$ python -q
>>> import numpy as np
>>> np.set_printoptions(precision=1, suppress=True, linewidth=160)
>>> arr = np.load("block18.npy")
>>> arr
array([[ 0.2,  1.1, -0.3,  0.1,  0.7],
       [ 0.2,  0.6,  1.2, -0.4, -0.1],
       [-1. , -4.2, -0.2, -1.2, -0.6],
       [-0.5, -1.9,  1.3, -0.4,  0.5],
       [-0.6, -2.7,  0.4, -1.5, -1.3],
       [ 0.7,  2.4, -0.1,  0.1, -0.1],
       [-1.1, -4.4, -1.7,  0.6,  2.4],
       [-0.2, -1.1, -0.3,  0.1,  0.1],
       [ 0.5,  2.2,  0.5,  1.5,  0.3],
       [ 1.3,  5. ,  0.3,  0.4, -0.2],
       [-1.7, -6.8,  0.3,  1.2, -0.4],
       [ 0. ,  0.2, -2.3, -1.6,  0.9],
       [ 0.7,  2.7,  2.1, -0.5,  0.8],
       [-0.1, -0.5, -0.7, -0.2,  1.3],
       [-0.1, -0.8,  0.6, -0.4, -0.2],
       [-1.1, -4.7,  1.2, -0.4,  0.9],
       [ 0.5,  2.2,  0.2,  1.8,  0.3],
       [ 1.4,  5.8,  1.2, -3.1, -0.7],
       [ 0.5,  2.4, -0.1,  0.5,  0.9],
       [-0.8, -3.4,  0. , -1.4,  0.3],
       [ 1.5,  6.3,  1.2,  0.8, -0.6],
       [ 0.1, -0.2,  0.4,  0.2,  1. ],
       [-0.3, -1.2,  0.1,  0.9, -0.1],
       [ 0. ,  0.1,  1. ,  0.2, -0.3],
       [ 1.2,  5.4, -0.8,  0.1,  0.4],
       [-0.9, -3.7, -0.6, -0.3,  0.1],
       [ 1.3,  4.9, -0.3,  0.6,  2.4],
       [ 1.7,  7.1, -0.9,  0.7, -0.1],
       [ 0. , -0.2,  1.9,  0.1,  0.7],
       [ 0.5,  1.9,  0.6, -0.1, -0.6],
       [ 0.7,  2.3,  1.4, -1.4, -1.1],
       [-0.7, -2.5, -0.5,  0.9,  0.2],
       [-0.3, -1.7,  0.2, -0.2,  0.4],
       [ 1.6,  6. , -1. , -0.3, -0.6],
       [-0.9, -3.6, -0.7,  0.1,  0.7],
       [ 1.2,  4.6, -1.3, -1.4, -0.6],
       [ 1. ,  3.9,  0.6, -0.2, -1.4]])
>>> # column 1 is much longer than the rest
>>> u, g = arr[32], arr[4]
>>> np.round(u @ u, 1)
np.float64(3.2)
>>> p = (u @ g) / (u @ u) * u
>>> round(np.linalg.norm(u + g) ** 2 + np.linalg.norm(u - g) ** 2, 1)
np.float64(29.9)
>>> np.outer(u, g)
array([[ 0.2,  0.8, -0.1,  0.4,  0.4],
       [ 1. ,  4.6, -0.7,  2.5,  2.2],
       [-0.1, -0.5,  0.1, -0.3, -0.3],
       [ 0.1,  0.5, -0.1,  0.3,  0.3],
       [-0.2, -1.1,  0.2, -0.6, -0.5]])
>>> Uu, s, Vh = np.linalg.svd(arr)
>>> np.argmax(s[:-1] / (s[1:] + 1e-6)) + 1
np.int64(4)
>>> A2 = Uu[:, :4] @ np.diag(s[:4]) @ Vh[:4]
>>> np.linalg.matrix_rank(arr, rtol=0.05)
np.int64(4)
>>> np.round(np.abs(arr - A2).max(), 1)
np.float64(0.1)
>>> round(np.linalg.norm(arr - A2) / np.linalg.norm(arr), 1)
np.float64(0.0)
>>> x0 = np.array([-2, 3, -1, -2, 2])
>>> target = arr @ x0
>>> np.round(np.linalg.pinv(arr) @ arr, 1) + 0
array([[1., 0., 0., 0., 0.],
       [0., 1., 0., 0., 0.],
       [0., 0., 1., 0., 0.],
       [0., 0., 0., 1., 0.],
       [0., 0., 0., 0., 1.]])
>>> rng = np.random.default_rng(2052)
>>> target = target + 0.3 * rng.normal(size=37)
>>> target
array([  4.4,   1.1,  -9.5,  -4.1,  -7.1,   5.6,  -4.9,  -2.7,   2.8,  11.2, -20.4,   7.9,   6.7,   1.9,  -2.6, -10.6,   2.4,  18.8,   7.2,  -5.2,  10.9,
         0.2,  -5.2,  -1.7,  15. ,  -7.7,  16. ,  17.2,  -1.1,   3.5,   4.5,  -7.3,  -3.4,  15.3,  -6.9,  13.9,   6.9])
>>> b, *_ = np.linalg.lstsq(arr, target)
>>> b
array([-2.,  3., -1., -2.,  2.])
>>> [round(float(np.linalg.norm(np.linalg.solve(arr.T @ arr + lam * np.eye(5), arr.T @ target))), 2) for lam in (0, 1, 10, 100)]
[4.73, 3.79, 3.19, 2.07]
